% ipython --no-banner

In [1]: import numpy as np

In [2]: np.set_printoptions(suppress=True, linewidth=120)

In [3]: rnd = lambda a: np.round(a, 2) + 0

In [4]: X = np.load("sample6.npy")

In [5]: X
Out[5]: 
array([[-18.,   6.,   9.,  -5.],
       [-24.,   5.,  20., -12.],
       [ 16.,  -8., -21.,   8.],
       [ 26., -14., -22.,   5.]])

In [6]: M2 = np.linalg.inv(X)

In [7]: print(rnd(np.linalg.det(X) * np.linalg.det(M2)))
1.0

In [8]: print((np.abs(M2) > 1e-9).astype(int))
[[1 1 1 1]
 [1 1 1 1]
 [1 1 1 1]
 [1 1 1 1]]

In [9]: rnd(np.linalg.slogdet(X)[0])
Out[9]: np.float64(1.0)

In [10]: w, vecs = np.linalg.eig(X)

In [11]: print(rnd(np.prod(w)))
2520.0

In [12]: rnd(np.sort(np.linalg.eigvals(X.T)))
Out[12]: array([-9., -8., -7., -5.])

In [13]: rnd(np.sort(np.linalg.eigvals(X @ X)))
Out[13]: array([25., 49., 64., 81.])

In [14]: print(rnd(w))
[-5. -9. -7. -8.]

In [15]: print(rnd(np.sort(np.linalg.eigvals(np.linalg.inv(X)))))
[-0.2  -0.14 -0.12 -0.11]

In [16]: Uu, s, VT = np.linalg.svd(X)

In [17]: rnd(s)
Out[17]: array([60.81,  8.05,  7.34,  0.7 ])

In [18]: print(np.argmax(s[:-1] / (s[1:] + 1e-6)) + 1)
3

In [19]: M2 = Uu[:, :3] @ np.diag(s[:3]) @ VT[:3]

In [20]: rnd(np.linalg.norm(X - M2, 2)), rnd(s[3])
Out[20]: (np.float64(0.7), np.float64(0.7))

In [21]: rnd(np.abs(X - M2).max())
Out[21]: np.float64(0.3)

In [22]: J = np.loadtxt("block19.csv", delimiter=",")

In [23]: J
Out[23]: 
array([[ -1.49,  -7.85,  -4.84],
       [  2.05,   2.03,   1.41],
       [  2.72, -16.93,  -4.99]])

In [24]: print(rnd(np.poly(J)))
[  1.     4.45  47.41 -63.82]

In [25]: np.einsum("ii->", J)
Out[25]: np.float64(-4.45)

In [26]: rnd(np.linalg.eigvals(J))
Out[26]: array([-2.82+6.79j, -2.82-6.79j,  1.18+0.j  ])

In [27]: print(rnd((J + J.T) / 2))
[[-1.49 -2.9  -1.06]
 [-2.9   2.03 -7.76]
 [-1.06 -7.76 -4.99]]

In [28]: rnd(J @ J)
Out[28]: 
array([[-27.04,  77.7 ,  20.29],
       [  4.94, -35.84, -14.1 ],
       [-52.33,  28.76, -12.14]])

In [29]: np.allclose(J @ J.T, J.T @ J)
Out[29]: False

In [30]: rnd(np.abs(np.linalg.eigvals(J)).max())
Out[30]: np.float64(7.35)

In [31]: rng = np.random.default_rng(815141)

In [32]: lab = rng.permutation(3)

In [33]: lab
Out[33]: array([0, 2, 1])

In [34]: M2 = J[lab][:, lab]

In [35]: rnd(np.linalg.det(M2)), rnd(np.linalg.det(J[lab]))
Out[35]: (np.float64(63.82), np.float64(-63.82))

In [36]: np.allclose(M2, J)
Out[36]: False

In [37]: np.diag(M2)
Out[37]: array([-1.49, -4.99,  2.03])

In [38]: arr = np.load("case13.npy")

In [39]: arr
Out[39]: 
array([[-1,  0,  0,  0,  0],
       [ 0,  0,  0,  0, -3],
       [ 0,  0,  1,  0,  0],
       [ 0,  0,  0, -3,  0],
       [ 0,  3,  0,  0,  0]])

In [40]: vec = np.array([-9, 2, 2, 3, -7])

In [41]: arr @ np.ones(5)
Out[41]: array([-1., -3.,  1., -3.,  3.])

In [42]: M = np.load("m.npy")

In [43]: M
Out[43]: 
array([[ 0.87, -0.14,  0.5 ],
       [ 0.4 ,  1.2 ,  0.8 ],
       [ 0.5 ,  0.1 ,  0.5 ]])

In [44]: lab = rng.permutation(3)

In [45]: lab
Out[45]: array([2, 1, 0])

In [46]: M2 = M[lab][:, lab]

In [47]: rnd(np.linalg.det(M2)), rnd(np.linalg.det(M[lab]))
Out[47]: (np.float64(0.14), np.float64(-0.14))

In [48]: np.diag(M2)
Out[48]: array([0.5 , 1.2 , 0.87])

In [49]: np.trace(M2)
Out[49]: np.float64(2.57)

In [50]: rnd(np.sort(np.abs(np.linalg.eigvals(M2))))
Out[50]: array([0.09, 1.26, 1.26])

In [51]: M2 = np.array([[2, 2], [-2, 0], [-2, 1], [2, -1]])

In [52]: np.einsum("ij->j", X)
Out[52]: array([  0., -11., -14.,  -4.])

In [53]: np.vstack([X, M2.T]).shape
Out[53]: (6, 4)

In [54]: M2.T @ X.T
Out[54]: 
array([[ -76., -122.,  106.,  134.],
       [ -22.,  -16.,    3.,   25.]])

In [55]: print(np.einsum("ik,kj->ij", X, M2))
[[ -76.  -22.]
 [-122.  -16.]
 [ 106.    3.]
 [ 134.   25.]]

In [56]: np.einsum("ij,ij->i", X, X)
Out[56]: array([ 466., 1145.,  825., 1381.])

In [57]: np.linalg.matrix_rank(np.vstack([X, M2.T]))
Out[57]: np.int64(4)

In [58]: print(np.einsum("ik,kj->ji", X, M2))
[[ -76. -122.  106.  134.]
 [ -22.  -16.    3.   25.]]

In [59]: np.kron(np.eye(2, dtype=int), M)
Out[59]: 
array([[ 0.87, -0.14,  0.5 ,  0.  , -0.  ,  0.  ],
       [ 0.4 ,  1.2 ,  0.8 ,  0.  ,  0.  ,  0.  ],
       [ 0.5 ,  0.1 ,  0.5 ,  0.  ,  0.  ,  0.  ],
       [ 0.  , -0.  ,  0.  ,  0.87, -0.14,  0.5 ],
       [ 0.  ,  0.  ,  0.  ,  0.4 ,  1.2 ,  0.8 ],
       [ 0.  ,  0.  ,  0.  ,  0.5 ,  0.1 ,  0.5 ]])

In [60]: np.einsum("ii->", M)
Out[60]: np.float64(2.57)

In [61]: rnd(np.poly(M))
Out[61]: array([ 1.  , -2.57,  1.81, -0.14])

In [62]: rnd(np.einsum("ij,ji->", M, M))
Out[62]: np.float64(2.99)

In [63]: print(np.linalg.matrix_rank(M))
3

In [64]: np.unravel_index(np.abs(M).argmax(), M.shape)
Out[64]: (np.int64(1), np.int64(1))

In [65]: rnd(np.linalg.svd(M, compute_uv=False))
Out[65]: array([1.69, 0.96, 0.09])

In [66]: M.shape
Out[66]: (3, 3)

In [67]: rnd(M.sum(axis=0))
Out[67]: array([1.77, 1.16, 1.8 ])

In [68]: u, g = M[1], M[2]

In [69]: print(rnd(u @ g))
0.72

In [70]: p = (u @ g) / (u @ u) * u

In [71]: rnd(g - p)
Out[71]: array([ 0.37, -0.29,  0.24])

In [72]: print(rnd(np.linalg.norm(u + g) ** 2 + np.linalg.norm(u - g) ** 2))
5.5

In [73]: s = 20 * 0.2 ** np.arange(4)

In [74]: Q, _ = np.linalg.qr(np.array([[1.3, 2.2, 1.3, 1.2],
    ...:     [0.0, 1.1, -1.0, 0.6],
    ...:     [0.0, 1.3, 0.3, 0.0],
    ...:     [-2.6, -1.8, 1.6, -0.4]]))

In [75]: F = rng.normal(size=(13, 4)) * s @ Q

In [76]: rnd(F)
Out[76]: 
array([[  5.73,   6.7 ,   6.63,  -6.59],
       [  4.03,   5.98,   5.3 ,  -4.  ],
       [ -6.74,  -7.62,  -8.96,   6.39],
       [  8.02,  11.92,   8.89,  -7.79],
       [  8.25,  10.24,  10.8 ,  -6.56],
       [  9.3 ,   7.98,  16.92,  -6.42],
       [  6.07,   4.9 ,  10.86,  -2.93],
       [ 10.56,  11.01,  15.44,  -7.87],
       [  9.91,  10.95,  14.41,  -6.88],
       [  8.16,  12.24,   6.39, -10.36],
       [ -7.01,  -4.75, -12.18,   6.04],
       [  2.03,   5.59,  -0.8 ,  -5.28],
       [-21.59, -24.17, -32.17,  16.83]])

In [77]: cen = (F - F.mean(axis=0)) / F.std(axis=0)

In [78]: print(np.argwhere(np.abs(cen) > 2))
[[12  0]
 [12  1]
 [12  2]
 [12  3]]

In [79]: b = np.linalg.lstsq(np.delete(cen, 0, axis=1), cen[:, 0])[0]

In [80]: np.abs(b).argmax()
Out[80]: np.int64(1)

In [81]: rnd(1 - np.var(cen[:, 0] - np.delete(cen, 0, axis=1) @ b))
Out[81]: np.float64(1.0)
